>>> import numpy as np
>>> import numpy.linalg as la
>>> np.set_printoptions(suppress=True, linewidth=200)
>>> W0 = np.tanh(np.array([[-0.1],
...     [-1.3],
...     [-1.2],
...     [-0.1],
...     [-0.1],
...     [0.0],
...     [-0.8],
...     [0.5],
...     [-0.2],
...     [-0.1],
...     [-1.8],
...     [1.2],
...     [-1.2],
...     [0.1],
...     [-0.6]]) @ np.array([[1.3, -1.0, 1.4]]))
>>> print(W0.round(3))
[[-0.129  0.1   -0.139]
 [-0.934  0.862 -0.949]
 [-0.915  0.834 -0.933]
 [-0.129  0.1   -0.139]
 [-0.129  0.1   -0.139]
 [ 0.     0.     0.   ]
 [-0.778  0.664 -0.808]
 [ 0.572 -0.462  0.604]
 [-0.254  0.197 -0.273]
 [-0.129  0.1   -0.139]
 [-0.982  0.947 -0.987]
 [ 0.915 -0.834  0.933]
 [-0.915  0.834 -0.933]
 [ 0.129 -0.1    0.139]
 [-0.653  0.537 -0.686]]
>>> # row 3 repeats row 0
>>> Ac = W0 - W0.mean(axis=0)
>>> vecs = la.svd(Ac)[2][:2]
>>> B = Ac - Ac @ vecs.T @ vecs
>>> print(la.norm(B, axis=1).round(6).argmax())
10
>>> print(np.round(la.norm(B) / la.norm(Ac), 3))
0.001
>>> left, sig, Vt = la.svd(W0)
>>> print(sig.round(3))
[4.092 0.118 0.003]
>>> B = left[:, :2] @ np.diag(sig[:2]) @ Vt[:2]
>>> print(round(float(la.norm(W0 - B, 2)), 3), round(sig[2], 3))
0.003 0.003
>>> print(la.matrix_rank(W0, rtol=0.05))
1
>>> print(la.matrix_rank(B))
2
>>> gram = np.cov(W0, rowvar=False)
>>> print(np.round(la.eigvalsh(gram)[::-1], 3) + 0)
[0.941 0.001 0.   ]
>>> print(np.round(W0.std(axis=0), 3))
[0.554 0.5   0.567]
>>> print(np.argsort(-W0.std(axis=0).round(6), kind="stable"))
[2 0 1]
